$ python3 -q
>>> import numpy as np
>>> np.set_printoptions(precision=1, suppress=True, linewidth=140, legacy="1.25")
>>> mat = np.array([[-5.5, 6.0, 3.8, -4.9],
...     [0.4, -2.4, -0.3, 2.5],
...     [1.9, 7.6, -1.9, 2.2],
...     [7.2, 4.9, -5.8, 3.1],
...     [2.5, -4.4, -1.1, 2.2],
...     [-7.0, -2.4, 5.2, -3.6],
...     [0.2, -7.4, 0.8, 2.3],
...     [0.7, 5.3, -0.9, -0.9],
...     [2.0, -5.1, -0.8, 1.1],
...     [1.9, -1.5, -1.7, -0.8],
...     [-5.1, 0.6, 4.1, -1.8],
...     [5.4, -6.2, -2.3, 5.3],
...     [0.4, 2.7, -1.3, 0.7],
...     [2.7, -2.5, -1.4, 1.5]])
>>> mat
array([[-5.5,  6. ,  3.8, -4.9],
       [ 0.4, -2.4, -0.3,  2.5],
       [ 1.9,  7.6, -1.9,  2.2],
       [ 7.2,  4.9, -5.8,  3.1],
       [ 2.5, -4.4, -1.1,  2.2],
       [-7. , -2.4,  5.2, -3.6],
       [ 0.2, -7.4,  0.8,  2.3],
       [ 0.7,  5.3, -0.9, -0.9],
       [ 2. , -5.1, -0.8,  1.1],
       [ 1.9, -1.5, -1.7, -0.8],
       [-5.1,  0.6,  4.1, -1.8],
       [ 5.4, -6.2, -2.3,  5.3],
       [ 0.4,  2.7, -1.3,  0.7],
       [ 2.7, -2.5, -1.4,  1.5]])
>>> idx = mat[:, 3] > np.median(mat[:, 3])
>>> f = mat[idx].mean(axis=0) - mat[~idx].mean(axis=0)
>>> np.argsort(-np.abs(f).round(6), kind="stable")
array([0, 3, 2, 1])
>>> P = mat @ np.linalg.solve(mat.T @ mat, mat.T)
>>> P @ mat[:, 3]
array([-4.9,  2.5,  2.2,  3.1,  2.2, -3.6,  2.3, -0.9,  1.1, -0.8, -1.8,  5.3,  0.7,  1.5])
>>> np.round(np.linalg.eigvalsh(P), 1) + 0
array([0., 0., 0., 0., 0., 0., 0., 0., 0., 0., 1., 1., 1., 1.])
>>> np.diag(P)
array([0.4, 0.3, 0.5, 0.4, 0.1, 0.3, 0.2, 0.1, 0.1, 0.3, 0.3, 0.5, 0.3, 0.1])
>>> gram = mat.T @ mat
>>> np.linalg.matrix_rank(gram)
4
>>> np.diag(gram)
array([211.9, 312.1, 110.8, 104.5])
>>> round(float(np.trace(gram)), 1), round(float((mat ** 2).sum()), 1)
(739.3, 739.3)
>>> np.linalg.eigvalsh(gram)[::-1]
array([418.8, 302.2,  16.9,   1.4])
>>> t3 = np.stack([mat, 5 * mat, mat[::-1]])
>>> t3.shape
(3, 14, 4)
>>> d = np.linalg.norm(mat[:, None] - mat[None], axis=-1)
>>> d[2].round(6).argsort(kind="stable")[:4]
array([ 2,  7, 12,  3])
>>> np.linalg.matrix_rank(d ** 2)
6
>>> d.shape
(14, 14)
>>> np.linalg.norm(mat, axis=1)
array([10.2,  3.5,  8.4, 10.9,  5.6,  9.7,  7.8,  5.5,  5.6,  3.1,  6.8, 10. ,  3.1,  4.2])
>>> f = np.array([1, 4, -3, 1]) + 0.5
>>> X = np.outer(f, f) / (f @ f)
>>> X
array([[ 0.1,  0.2, -0.1,  0.1],
       [ 0.2,  0.7, -0.4,  0.2],
       [-0.1, -0.4,  0.2, -0.1],
       [ 0.1,  0.2, -0.1,  0.1]])
>>> Uu, s, vt = np.linalg.svd(X)
>>> V = vt[:(s > 1e-8).sum()]
>>> rng = np.random.default_rng(249911)
>>> x = X[1] + -3 * X[3] + rng.integers(2) * np.eye(4)[2]
>>> x.round(1) + 0
array([0., 0., 1., 0.])
>>> np.diag(V.T @ V)
array([0.1, 0.7, 0.2, 0.1])
>>> np.linalg.matrix_rank(np.vstack([X, x]))
2
>>> V.T @ V
array([[ 0.1,  0.2, -0.1,  0.1],
       [ 0.2,  0.7, -0.4,  0.2],
       [-0.1, -0.4,  0.2, -0.1],
       [ 0.1,  0.2, -0.1,  0.1]])
>>> round(float(np.linalg.norm(x - V.T @ V @ x)), 1)
0.9
>>> rk = np.linalg.matrix_rank(X)
>>> rk
1
>>> ns = np.linalg.svd(X)[2][rk:].T
>>> [int(np.linalg.matrix_rank(X[:i])) for i in range(1, len(X) + 1)]
[1, 1, 1, 1]
>>> np.allclose(X @ ns, 0)
True
>>> np.round(X @ ns, 1) + 0
array([[0., 0., 0.],
       [0., 0., 0.],
       [0., 0., 0.],
       [0., 0., 0.]])
>>> M = np.load("layer10.npy")
>>> M
array([[ 4.,  0.,  3., -3.,  3.],
       [ 0.,  3.,  0.,  0.,  0.],
       [ 3.,  0., 12., -9.,  9.],
       [-3.,  0., -9., 12., -9.],
       [ 3.,  0.,  9., -9., 12.]])
>>> Uu, s, vt = np.linalg.svd(M)
>>> np.argmax(s[:-1] / (s[1:] + 1e-6)) + 1
1
>>> s
array([31.,  3.,  3.,  3.,  3.])
>>> M2 = Uu[:, :1] @ np.diag(s[:1]) @ vt[:1]
>>> round(np.linalg.norm(M - M2) / np.linalg.norm(M), 1)
0.2
>>> M2
array([[  1.1,   0. ,   3.3,  -3.3,   3.3],
       [  0. ,   0. ,   0. ,   0. ,   0. ],
       [  3.3,   0. ,  10. , -10. ,  10. ],
       [ -3.3,   0. , -10. ,  10. , -10. ],
       [  3.3,   0. ,  10. , -10. ,  10. ]])
>>> np.linalg.matrix_rank(M2)
1
>>> arr = np.array([[0, -1, 0, -2], [1, 0, 2, -1], [0, -2, 0, 3], [2, 1, -3, 0]])
>>> arr
array([[ 0, -1,  0, -2],
       [ 1,  0,  2, -1],
       [ 0, -2,  0,  3],
       [ 2,  1, -3,  0]])
>>> M2 = np.array([[4, -4], [-3, 3], [2, 1], [-4, 0]])
>>> np.einsum("ik,kj->ji", arr, M2)
array([[11, 12, -6, -1],
       [-3, -2, -6, -8]])
>>> np.vstack([arr, M2.T]).shape
(6, 4)
>>> P = np.triu(np.array([[-3, 4, -1, -1], [-1, 1, -2, 2], [-3, 5, -4, 1], [-3, 5, 4, -5]]), 1) + np.eye(4)
>>> M2 = P @ arr @ np.linalg.inv(P)
>>> np.round(np.poly(M2), 1) + 0
array([ 1.,  0., 19.,  0., 49.])
>>> M2
array([[  2.,  -8.,  -3.,  12.],
       [  5., -14., -27.,  53.],
       [  2.,  -9., -19.,  42.],
       [  2.,  -7., -15.,  31.]])
>>> np.linalg.matrix_rank(M2)
4
>>> round(float(np.linalg.norm(M2, 2) / np.linalg.norm(M2)), 1)
1.0
>>> [round(float(x), 1) for x in np.linalg.svd(M2, compute_uv=False)[:3]]
[85.9, 6.0, 2.5]
>>> np.argsort(-np.linalg.norm(M2, axis=0).round(6), kind="stable")[:3]
array([3, 2, 1])
>>> np.linalg.matrix_rank(M2, rtol=0.1)
1
>>> E = np.load("test13.npy")
>>> E
array([[14, 14,  3],
       [14, 16, 14],
       [ 3, 14,  0]])
>>> ev, V = np.linalg.eigh(E)
>>> x = np.array([0, 2, 1])
>>> np.abs(E).sum(axis=1).max(), round(np.abs(ev).max(), 1)
(44, 33.7)
>>> np.linalg.eigvalsh(E[1:, 1:])
array([-8.1, 24.1])
>>> V * np.maximum(ev, 0) @ V.T
array([[14.5, 12.7,  4.8],
       [12.7, 19. ,  9.9],
       [ 4.8,  9.9,  5.7]])
>>> ev, V = np.linalg.eigh(E)
>>> np.linalg.eigvalsh(E + -2 * np.eye(3))
array([-11.2,   3.5,  31.7])
>>> np.round(V.T @ V, 1) + 0
array([[1., 0., 0.],
       [0., 1., 0.],
       [0., 0., 1.]])
>>> (ev > 1e-8).sum(), (ev < -1e-8).sum()
(2, 1)
>>> np.round(V @ np.diag(ev) @ V.T, 1) + 0
array([[14., 14.,  3.],
       [14., 16., 14.],
       [ 3., 14.,  0.]])
>>> np.abs(V[:, -1])
array([0.6, 0.7, 0.4])
>>> np.unique(ev.round(6) + 0, return_counts=True)[1]
array([1, 1, 1])
>>> f, g = E[2], E[1]
>>> f @ g
266
>>> f @ f
205
>>> p = (f @ g) / (f @ f) * f
>>> round(float((g - p) @ f), 1)
-0.0
>>> round(float(np.linalg.norm(f + g) ** 2 + np.linalg.norm(f - g) ** 2), 1)
1706.0
>>> p
array([ 3.9, 18.2,  0. ])
>>> np.outer(f, g)
array([[ 42,  48,  42],
       [196, 224, 196],
       [  0,   0,   0]])
>>> x = np.array([-1, 2, -1])
>>> (E * x).sum(axis=1)
array([11,  4, 25])
>>> (E @ x).argmax()
2
>>> E @ np.ones(3)
array([31., 44., 17.])
>>> np.sign((E @ x).round(6))
array([1, 1, 1])
>>> np.einsum("ij,j->i", E, x)
array([11,  4, 25])
>>> E * x
array([[-14,  28,  -3],
       [-14,  32, -14],
       [ -3,  28,   0]])
>>> E @ np.eye(3)[0]
array([14., 14.,  3.])
>>> Uu, s, vt = np.linalg.svd(X)
>>> s.round(1) + 0
array([1., 0., 0., 0.])
>>> M2 = Uu[:, :1] @ np.diag(s[:1]) @ vt[:1]
>>> round(np.linalg.norm(X - M2) / np.linalg.norm(X), 1)
0.0
>>> M2
array([[ 0.1,  0.2, -0.1,  0.1],
       [ 0.2,  0.7, -0.4,  0.2],
       [-0.1, -0.4,  0.2, -0.1],
       [ 0.1,  0.2, -0.1,  0.1]])
>>> round(float(np.linalg.norm(X - M2, 2)), 1), round(s[1], 1)
(0.0, 0.0)
>>> round(np.abs(X - M2).max(), 1)
0.0
>>> Q, _ = np.linalg.qr(np.array([[0.2, 0.2, 0.8, -0.4, -1.5],
...     [0.4, 0.8, -0.4, -1.3, 1.4],
...     [0.9, 0.1, -0.4, -0.1, 0.7],
...     [0.0, 1.6, -0.6, 0.6, -1.2],
...     [0.8, -0.7, -0.3, -1.2, -1.1]]))
>>> ev = np.array([3, 2, 3, -2, 0])
>>> feats = Q @ np.diag(ev) @ Q.T
>>> feats
array([[ 2.9,  0.1,  0.3, -0.3, -0.3],
       [ 0.1, -0.5,  1.6,  1.1, -0.1],
       [ 0.3,  1.6,  0.9, -0.1,  1.6],
       [-0.3,  1.1, -0.1,  1.4, -0.3],
       [-0.3, -0.1,  1.6, -0.3,  1.4]])
>>> ev, V = np.linalg.eigh(feats)
>>> np.round(np.linalg.eigvalsh(feats @ feats), 1) + 0
array([0., 4., 4., 9., 9.])
>>> np.round(V.T @ V, 1) + 0
array([[1., 0., 0., 0., 0.],
       [0., 1., 0., 0., 0.],
       [0., 0., 1., 0., 0.],
       [0., 0., 0., 1., 0.],
       [0., 0., 0., 0., 1.]])
>>> (ev > 1e-8).sum(), (ev < -1e-8).sum()
(3, 1)
>>> np.round(V.T @ feats @ V, 1) + 0
array([[-2.,  0.,  0.,  0.,  0.],
       [ 0.,  0.,  0.,  0.,  0.],
       [ 0.,  0.,  2.,  0.,  0.],
       [ 0.,  0.,  0.,  3.,  0.],
       [ 0.,  0.,  0.,  0.,  3.]])
>>> np.round(np.linalg.svd(feats, compute_uv=False), 1) + 0
array([3., 3., 2., 2., 0.])
>>> np.unique(ev.round(6) + 0, return_counts=True)[1]
array([1, 1, 1, 2])
